% ipython --no-banner

In [1]: import numpy as np

In [2]: import numpy.linalg as la

In [3]: np.set_printoptions(precision=2, suppress=True, linewidth=120)

In [4]: def tidy(a):
   ...:     return np.round(a, 2) + 0
   ...: 

In [5]: out = np.array([[-1, -1], [-2, -3]])

In [6]: cent = np.array([[-3, -3, -1, 0], [3, 1, -2, 3], [-1, 1, -3, 0], [2, 1, 3, -3]])

In [7]: E = np.block([[out, np.zeros((2, 4))], [np.zeros((4, 2)), cent]])

In [8]: E
Out[8]: 
array([[-1., -1.,  0.,  0.,  0.,  0.],
       [-2., -3.,  0.,  0.,  0.,  0.],
       [ 0.,  0., -3., -3., -1.,  0.],
       [ 0.,  0.,  3.,  1., -2.,  3.],
       [ 0.,  0., -1.,  1., -3.,  0.],
       [ 0.,  0.,  2.,  1.,  3., -3.]])

In [9]: tidy(la.norm(E[5], 1)), tidy(la.norm(E[5], np.inf))
Out[9]: (np.float64(9.0), np.float64(3.0))

In [10]: tidy(la.norm(E, "nuc"))
Out[10]: np.float64(19.34)

In [11]: tidy(la.norm(E) ** 2 / la.norm(E, 2) ** 2)
Out[11]: np.float64(2.45)

In [12]: tidy(la.norm(E, 2))
Out[12]: np.float64(6.1)

In [13]: tidy(np.sort(la.eigvals(E).real))
Out[13]: array([-4.82, -3.73, -2.29, -0.45, -0.45, -0.27])

In [14]: np.flatnonzero(la.matrix_power((E != 0) + (E.T != 0) + np.eye(6), 6)[3])
Out[14]: array([2, 3, 4, 5])

In [15]: (E != 0).astype(int)
Out[15]: 
array([[1, 1, 0, 0, 0, 0],
       [1, 1, 0, 0, 0, 0],
       [0, 0, 1, 1, 1, 0],
       [0, 0, 1, 1, 1, 1],
       [0, 0, 1, 1, 1, 0],
       [0, 0, 1, 1, 1, 1]])

In [16]: x = np.array([-1, 0, -2, -1, -2, 2])

In [17]: target = E @ x

In [18]: target
Out[18]: array([  1.,   2.,  11.,   3.,   7., -17.])

In [19]: tidy(la.solve(E, E[:, 3]))
Out[19]: array([0., 0., 0., 1., 0., 0.])

In [20]: tidy(la.solve(E, target))
Out[20]: array([-1.,  0., -2., -1., -2.,  2.])

In [21]: rng = np.random.default_rng(7531)

In [22]: labels = rng.permutation(6)

In [23]: labels
Out[23]: array([2, 5, 3, 0, 1, 4])

In [24]: out = E[labels][:, labels]

In [25]: out
Out[25]: 
array([[-3.,  0., -3.,  0.,  0., -1.],
       [ 2., -3.,  1.,  0.,  0.,  3.],
       [ 3.,  3.,  1.,  0.,  0., -2.],
       [ 0.,  0.,  0., -1., -1.,  0.],
       [ 0.,  0.,  0., -2., -3.,  0.],
       [-1.,  0.,  1.,  0.,  0., -3.]])

In [26]: tidy(np.sort(np.abs(la.eigvals(out))))
Out[26]: array([0.27, 2.29, 2.76, 2.76, 3.73, 4.82])

In [27]: out @ out
Out[27]: 
array([[  1.,  -9.,   5.,   0.,   0.,  12.],
       [-12.,  12.,  -5.,   0.,   0., -22.],
       [  2.,  -6.,  -7.,   0.,   0.,  10.],
       [  0.,   0.,   0.,   3.,   4.,   0.],
       [  0.,   0.,   0.,   8.,  11.,   0.],
       [  9.,   3.,   1.,   0.,   0.,   8.]])

In [28]: np.allclose(out, out.T)
Out[28]: False

In [29]: tidy(np.abs(la.eigvals(out)).max())
Out[29]: np.float64(4.82)

In [30]: (out - out.T) / 2
Out[30]: 
array([[ 0. , -1. , -3. ,  0. ,  0. ,  0. ],
       [ 1. ,  0. , -1. ,  0. ,  0. ,  1.5],
       [ 3. ,  1. ,  0. ,  0. ,  0. , -1.5],
       [ 0. ,  0. ,  0. ,  0. ,  0.5,  0. ],
       [ 0. ,  0. ,  0. , -0.5,  0. ,  0. ],
       [ 0. , -1.5,  1.5,  0. ,  0. ,  0. ]])

In [31]: np.allclose(out @ out.T, out.T @ out)
Out[31]: False

In [32]: tidy(la.det(out))
Out[32]: np.float64(84.0)

In [33]: assert out == out.T
---------------------------------------------------------------------------
ValueError                                Traceback (most recent call last)
Cell In[33], line 1
----> 1 assert out == out.T

ValueError: The truth value of an array with more than one element is ambiguous. Use a.any() or a.all()
